$ python -q
>>> import numpy as np
>>> np.set_printoptions(suppress=True, linewidth=200)
>>> rd = lambda a: np.round(a, 2) + 0
>>> m1 = np.loadtxt("run5.csv", delimiter=",")
>>> m1
array([[0., 1., 0., 0.],
       [1., 0., 1., 1.],
       [0., 1., 0., 0.],
       [0., 1., 0., 0.]])
>>> np.all(np.linalg.eigvalsh(m1) > 0)
np.False_
>>> [round(float(np.linalg.det(m1[:i, :i])), 2) + 0 for i in range(1, 5)]
[0.0, -1.0, 0.0, 0.0]
>>> A2 = np.array([[1, 2, 0], [5, 0, 3]])
>>> basis = np.kron(A2, m1)
>>> np.linalg.matrix_rank(basis)
np.int64(4)
>>> basis.shape
(8, 12)
>>> rk = np.linalg.matrix_rank(m1)
>>> rk
np.int64(2)
>>> ns = np.linalg.svd(m1)[2][rk:].T
>>> ns.shape
(4, 2)
>>> [int(np.linalg.matrix_rank(np.delete(m1, i, axis=0))) for i in range(4)]
[2, 1, 2, 2]
>>> np.allclose(m1 @ ns, 0)
True
>>> np.linalg.matrix_rank(m1.T @ m1), np.linalg.matrix_rank(m1 @ m1.T)
(np.int64(2), np.int64(2))
>>> rd(ns @ ns.T)
array([[ 0.67,  0.  , -0.33, -0.33],
       [ 0.  ,  0.  ,  0.  ,  0.  ],
       [-0.33,  0.  ,  0.67, -0.33],
       [-0.33,  0.  , -0.33,  0.67]])
>>> m1.shape
(4, 4)
>>> m1.mean(axis=0)
array([0.25, 0.75, 0.25, 0.25])
>>> m1.sum(axis=0)
array([1., 3., 1., 1.])
>>> np.diff(m1, axis=0)
array([[ 1., -1.,  1.,  1.],
       [-1.,  1., -1., -1.],
       [ 0.,  0.,  0.,  0.]])
>>> rd(np.linalg.svd(m1, compute_uv=False))
array([1.73, 1.73, 0.  , 0.  ])
>>> np.count_nonzero(m1)
np.int64(6)
>>> m1.sum(axis=1)
array([1., 3., 1., 1.])
>>> rd(np.linalg.norm(m1))
np.float64(2.45)
>>> np.unravel_index(np.abs(m1).argmax(), m1.shape)
(np.int64(0), np.int64(1))
>>> np.abs(m1).max()
np.float64(1.0)
>>> mat = np.array([[-3.25, -2.15, 6.03, -4.48],
...     [-0.53, -4.45, 6.42, -3.8],
...     [3.62, 1.38, 0.58, 3.12],
...     [-2.82, -4.33, 5.04, -4.76],
...     [-1.12, -1.01, 6.54, -4.23],
...     [4.61, 0.04, 1.25, 1.3],
...     [-3.63, -3.51, 5.19, -2.73],
...     [-1.74, -4.76, 5.78, -4.64],
...     [3.77, 2.97, 0.42, 2.71],
...     [2.89, 0.78, 0.26, 2.04],
...     [-3.31, -5.18, 5.04, -5.14],
...     [3.39, 1.06, 1.1, 2.64],
...     [2.83, 1.7, 0.57, 2.12],
...     [-2.08, -4.02, 5.54, -5.79],
...     [3.16, 0.55, -0.36, 2.33]])
>>> A2 = np.array([[2, -1, -2], [-3, 2, 3], [-4, 2, -2], [-2, -1, 3]])
>>> A2 @ mat
Traceback (most recent call last):
  File "<python-input-31>", line 1, in <module>
    A2 @ mat
    ~~~^~~~~
ValueError: matmul: Input operand 1 has a mismatch in its core dimension 0, with gufunc signature (n?,k),(k,m?)->(n?,m?) (size 15 is different from 3)
>>> np.linalg.matrix_rank(np.vstack([mat, A2.T]))
np.int64(4)
>>> np.linalg.matrix_rank(mat @ A2)
np.int64(3)
>>> np.vstack([mat, A2.T]).shape
(18, 4)
>>> d = np.linalg.norm(mat[:, None] - mat[None], axis=-1)
>>> rd(d[:5, :5])
array([[ 0.  ,  3.65, 12.13,  2.45,  2.48],
       [ 3.65,  0.  , 11.54,  2.84,  3.52],
       [12.13, 11.54,  0.  , 12.49, 10.85],
       [ 2.45,  2.84, 12.49,  0.  ,  4.06],
       [ 2.48,  3.52, 10.85,  4.06,  0.  ]])
>>> np.linalg.matrix_rank(d ** 2)
np.int64(6)
>>> theta = np.radians(15)
>>> Rm = np.eye(4)
>>> Rm[3, 3] = Rm[0, 0] = np.cos(theta)
>>> Rm[3, 0], Rm[0, 3] = -np.sin(theta), np.sin(theta)
>>> rd(Rm)
array([[ 0.97,  0.  ,  0.  ,  0.26],
       [ 0.  ,  1.  ,  0.  ,  0.  ],
       [ 0.  ,  0.  ,  1.  ,  0.  ],
       [-0.26,  0.  ,  0.  ,  0.97]])
>>> A2 = mat @ Rm.T
>>> rd(np.linalg.det(Rm)), rd(np.trace(Rm))
(np.float64(1.0), np.float64(3.93))
>>> rd(np.linalg.svd(mat, compute_uv=False)), rd(np.linalg.svd(A2, compute_uv=False))
(array([24.92, 10.07,  4.03,  2.59]), array([24.92, 10.07,  4.03,  2.59]))
